$ python3 -q
>>> import numpy as np
>>> np.set_printoptions(precision=1, suppress=True, linewidth=120)
>>> J = np.array([[-2, 2, 1], [-1, 0, 1], [-2, 2, 1], [1, 2, 1]])
>>> J
array([[-2,  2,  1],
       [-1,  0,  1],
       [-2,  2,  1],
       [ 1,  2,  1]])
>>> # row 2 repeats row 0
>>> O = J.astype(float).copy()
>>> for j in range(3):
...     O[:, j] -= O[:, :j] @ (O[:, :j].T @ O[:, j])
...     O[:, j] /= np.linalg.norm(O[:, j])
... 
>>> np.round(O.T @ O, 1) + 0
array([[1., 0., 0.],
       [0., 1., 0.],
       [0., 0., 1.]])
>>> def softmax(z):
...     e = np.exp(z - z.max(axis=-1, keepdims=True))
...     return e / e.sum(axis=-1, keepdims=True)
... 
>>> softmax(J).sum(axis=1)
array([1., 1., 1., 1.])
>>> S = J @ J.T / np.sqrt(3)
>>> softmax(S)[1] @ J
array([-1.6,  1.6,  1. ])
>>> W1 = np.array([[2, 0, 3], [3, 1, 2], [1, 1, 2]])
>>> c = np.array([1, 1, 2])
>>> H = np.maximum(J @ W1 + c, 0)
>>> np.linalg.matrix_rank(H)
np.int64(3)
>>> H
array([[ 4,  4,  2],
       [ 0,  2,  1],
       [ 4,  4,  2],
       [10,  4, 11]])
>>> (H > 0).astype(int)
array([[1, 1, 1],
       [0, 1, 1],
       [1, 1, 1],
       [1, 1, 1]])
>>> cent = np.array([[5, 1], [0, 0], [-5, 4]])
>>> H @ cent
array([[10, 12],
       [-5,  4],
       [10, 12],
       [-5, 54]])
>>> (H @ cent).round(6).argmax(axis=1)
array([1, 1, 1, 1])
>>> W1 @ cent
array([[-5, 14],
       [ 5, 11],
       [-5,  9]])
>>> O, r_ = np.linalg.qr(J)
>>> O.shape, r_.shape
((4, 3), (3, 3))
>>> O
array([[-0.6,  0.3,  0.2],
       [-0.3, -0.2, -0.9],
       [-0.6,  0.3,  0.2],
       [ 0.3,  0.9, -0.3]])
>>> np.round(O @ r_, 1) + 0
array([[-2.,  2.,  1.],
       [-1.,  0.,  1.],
       [-2.,  2.,  1.],
       [ 1.,  2.,  1.]])
>>> np.round(O.T @ O, 1) + 0
array([[1., 0., 0.],
       [0., 1., 0.],
       [0., 0., 1.]])
>>> r_
array([[ 3.2, -1.9, -1.3],
       [ 0. ,  2.9,  1.2],
       [ 0. ,  0. , -0.9]])
>>> round(float(abs(r_[0, 0])), 1), np.round(np.linalg.norm(J[:, 0]), 1)
(3.2, np.float64(3.2))
